$ python3 -q
>>> import numpy as np
>>> from numpy import linalg as LA
>>> np.set_printoptions(suppress=True, linewidth=100)
>>> rd = lambda a: np.round(a, 3) + 0
>>> data = np.loadtxt("test11.csv", delimiter=",")
>>> rd(data)
array([[ 0.705, -0.098, -0.098,  0.689, -0.098],
       [-0.098,  0.967, -0.033,  0.23 , -0.033],
       [-0.098, -0.033,  0.967,  0.23 , -0.033],
       [ 0.689,  0.23 ,  0.23 , -0.607,  0.23 ],
       [-0.098, -0.033, -0.033,  0.23 ,  0.967]])
>>> rng = np.random.default_rng(182)
>>> B = data + rng.integers(-2, 3, (5, 4)) @ rng.integers(-2, 3, (4, 5))
>>> rd(B)
array([[-1.295, -4.098, -7.098,  3.689, -6.098],
       [-3.098,  4.967,  2.967,  5.23 , -5.033],
       [ 3.902, -3.033, -2.033, -2.77 ,  2.967],
       [-2.311,  2.23 ,  1.23 ,  1.393, -4.77 ],
       [ 5.902, -3.033, -0.033, -6.77 , 11.967]])
>>> rd(LA.svd(B - data, compute_uv=False))
array([19.828, 10.465,  1.771,  1.479,  0.   ])
>>> np.abs(B - data).sum(axis=1)
array([22., 20., 16., 13., 27.])
>>> mat = np.load("w.npy")
>>> mat
array([[3, 0, 0, 0, 0],
       [0, 3, 0, 0, 0],
       [0, 0, 8, 0, 0],
       [0, 0, 0, 5, 0],
       [0, 0, 0, 0, 8]])
>>> mat @ mat.T
array([[ 9,  0,  0,  0,  0],
       [ 0,  9,  0,  0,  0],
       [ 0,  0, 64,  0,  0],
       [ 0,  0,  0, 25,  0],
       [ 0,  0,  0,  0, 64]])
>>> mat.T @ mat
array([[ 9,  0,  0,  0,  0],
       [ 0,  9,  0,  0,  0],
       [ 0,  0, 64,  0,  0],
       [ 0,  0,  0, 25,  0],
       [ 0,  0,  0,  0, 64]])
>>> rd(LA.svd(mat, compute_uv=False))
array([8., 8., 5., 3., 3.])
>>> w, evecs = LA.eigh(mat)
>>> rd(LA.svd(mat, compute_uv=False))
array([8., 8., 5., 3., 3.])
>>> np.unique(w.round(6) + 0, return_counts=True)[1]
array([2, 1, 2])
>>> w.sum(), np.trace(mat)
(np.float64(27.0), np.int64(27))
>>> np.flatnonzero(LA.matrix_power((mat != 0) + (mat.T != 0) + np.eye(5), 5)[1])
array([1])
>>> (mat != 0).astype(int)
array([[1, 0, 0, 0, 0],
       [0, 1, 0, 0, 0],
       [0, 0, 1, 0, 0],
       [0, 0, 0, 1, 0],
       [0, 0, 0, 0, 1]])
>>> mat @ mat
array([[ 9,  0,  0,  0,  0],
       [ 0,  9,  0,  0,  0],
       [ 0,  0, 64,  0,  0],
       [ 0,  0,  0, 25,  0],
       [ 0,  0,  0,  0, 64]])
>>> K = np.array([[-4, 7, 0, -8, 4],
...     [-4, -9, 6, -2, 9],
...     [-2, 1, -5, -8, 9],
...     [9, -9, 5, -8, -5],
...     [7, 0, 2, -9, -4]])
>>> lab = rng.permutation(5)
>>> lab
array([4, 0, 2, 3, 1])
>>> B = K[lab][:, lab]
>>> rd(LA.det(B)), rd(LA.det(K[lab]))
(np.float64(28101.0), np.float64(28101.0))
>>> np.diag(B)
array([-4, -4, -5, -8, -9])
>>> rd(np.sort(np.abs(LA.eigvals(B))))
array([ 3.515,  6.48 ,  6.48 , 13.798, 13.798])
>>> J = np.load("dump.npy")
>>> J
array([[-10,  -2,  -9,   9,   8],
       [ -2,  -6, -13,   4,   2],
       [ -9, -13,  16,   5,   0],
       [  9,   4,   5,  -6,  -8],
       [  8,   2,   0,  -8, -18]])
>>> # equal to its transpose
>>> x0 = np.array([8, 3, 1, 7, 2])
>>> J @ (2 * x0)
array([ -32,  -30, -120,   62,  -44])
>>> (J * x0).sum(axis=1)
array([-16, -15, -60,  31, -22])
>>> J * x0
array([[-80,  -6,  -9,  63,  16],
       [-16, -18, -13,  28,   4],
       [-72, -39,  16,  35,   0],
       [ 72,  12,   5, -42, -16],
       [ 64,   6,   0, -56, -36]])
>>> np.allclose(J @ J.T, J.T @ J)
True
>>> rd(np.abs(LA.eigvals(J)).max())
np.float64(31.819)
>>> rd(np.sort(np.abs(LA.eigvals(J))))
array([ 1.453,  4.964, 12.565, 23.894, 31.819])
>>> B = np.array([[2, -1, -2], [-2, -2, 0]])
>>> basis = np.kron(B, J)
>>> basis
array([[-20,  -4, -18,  18,  16,  10,   2,   9,  -9,  -8,  20,   4,  18, -18, -16],
       [ -4, -12, -26,   8,   4,   2,   6,  13,  -4,  -2,   4,  12,  26,  -8,  -4],
       [-18, -26,  32,  10,   0,   9,  13, -16,  -5,   0,  18,  26, -32, -10,   0],
       [ 18,   8,  10, -12, -16,  -9,  -4,  -5,   6,   8, -18,  -8, -10,  12,  16],
       [ 16,   4,   0, -16, -36,  -8,  -2,   0,   8,  18, -16,  -4,   0,  16,  36],
       [ 20,   4,  18, -18, -16,  20,   4,  18, -18, -16,   0,   0,   0,   0,   0],
       [  4,  12,  26,  -8,  -4,   4,  12,  26,  -8,  -4,   0,   0,   0,   0,   0],
       [ 18,  26, -32, -10,   0,  18,  26, -32, -10,   0,   0,   0,   0,   0,   0],
       [-18,  -8, -10,  12,  16, -18,  -8, -10,  12,  16,   0,   0,   0,   0,   0],
       [-16,  -4,   0,  16,  36, -16,  -4,   0,  16,  36,   0,   0,   0,   0,   0]])
>>> blk = np.stack([basis, 4 * basis, basis[::-1]])
>>> blk.shape
(3, 10, 15)
>>> blk.sum(axis=0)
array([[-116,  -24,  -90,  106,  116,   34,    6,   45,  -29,   -4,  100,   20,   90,  -90,  -80],
       [ -38,  -68, -140,   52,   36,   -8,   22,   55,   -8,    6,   20,   60,  130,  -40,  -20],
       [ -72, -104,  128,   40,    0,   63,   91, -112,  -35,    0,   90,  130, -160,  -50,    0],
       [  94,   52,   76,  -68,  -84,  -41,   -8,    1,   22,   36,  -90,  -40,  -50,   60,   80],
       [ 100,   24,   18,  -98, -196,  -20,   -6,   18,   22,   74,  -80,  -20,    0,   80,  180],
       [ 116,   24,   90, -106, -116,   92,   18,   90,  -82,  -62,  -16,   -4,    0,   16,   36],
       [  38,   68,  140,  -52,  -36,   11,   56,  125,  -34,  -12,  -18,   -8,  -10,   12,   16],
       [  72,  104, -128,  -40,    0,   99,  143, -176,  -55,    0,   18,   26,  -32,  -10,    0],
       [ -94,  -52,  -76,   68,   84,  -88,  -34,  -37,   56,   78,    4,   12,   26,   -8,   -4],
       [-100,  -24,  -18,   98,  196,  -70,  -18,    9,   71,  172,   20,    4,   18,  -18,  -16]])
>>> LA.matrix_rank(blk)
array([10, 10, 10])
>>> (blk @ basis.T).shape
(3, 10, 10)
>>> rd(LA.norm(blk, axis=(1, 2)))
array([173.367, 693.467, 173.367])
>>> LA.matrix_rank(blk.reshape(3, -1))
np.int64(2)
>>> w1 = np.array([[0, -2, 2, -2],
...     [-2, 1, -1, -1],
...     [-2, 2, -1, 0],
...     [-1, -1, -2, 2],
...     [1, -1, -2, 1]])
>>> b = np.array([3, 1, 1, 1])
>>> act = np.maximum(J @ w1 + b, 0)
>>> (act > 0).mean(axis=0)
array([0.4, 0.6, 0.6, 0.6])
>>> (act > 0).astype(int)
array([[1, 0, 0, 1],
       [1, 0, 1, 1],
       [0, 1, 0, 1],
       [0, 1, 1, 0],
       [0, 1, 1, 0]])
>>> act
array([[24,  0,  0, 49],
       [39,  0,  4, 21],
       [ 0, 33,  0, 42],
       [ 0, 11, 38,  0],
       [ 0, 13, 67,  0]])
>>> LA.matrix_rank(act)
np.int64(4)
>>> basis = np.array([[-2, 1, -1], [0, -3, 0], [-3, -3, -2], [1, 1, 3]])
>>> act @ basis
array([[   1,   73,  123],
       [ -69,   48,   16],
       [  42,  -57,  126],
       [-114, -147,  -76],
       [-201, -240, -134]])
>>> w1 @ basis
array([[ -8,  -2, -10],
       [  6,  -3,   1],
       [  7,  -5,   4],
       [ 10,  10,  11],
       [  5,  11,   6]])
>>> arr = np.load("layer10.npy")
>>> arr
array([[ 0.413,  2.016, -3.076,  2.92 ],
       [ 0.038, -0.144,  0.213, -0.53 ],
       [-0.009, -1.008,  2.402, -1.907],
       [ 0.077, -1.484,  3.041, -2.389],
       [ 0.135,  0.724, -1.66 ,  1.527],
       [-0.138, -0.679,  2.586, -1.865],
       [-0.558, -0.361,  1.357, -1.348],
       [-0.127, -1.057,  2.781, -1.725],
       [ 0.029, -0.22 ,  0.274,  0.297],
       [ 0.428, -0.503,  0.359, -0.466],
       [-0.296, -1.45 ,  3.264, -3.075],
       [ 0.515,  0.798, -1.136,  1.42 ],
       [ 0.347, -0.475,  1.562, -0.972]])
>>> d = LA.norm(arr[:, None] - arr[None], axis=-1)
>>> d.mean(axis=1).argmax()
np.int64(0)
>>> d[4].round(6).argsort(kind="stable")[:4]
array([ 4, 11,  0,  8])
>>> np.flatnonzero(d[4] < d.mean() / 2)
array([ 4, 11])
>>> d.shape
(13, 13)
>>> rd(d[4])
array([2.386, 2.916, 5.596, 6.505, 0.   , 5.619, 4.362, 5.791, 2.481, 3.105, 7.095, 0.66 , 4.255])
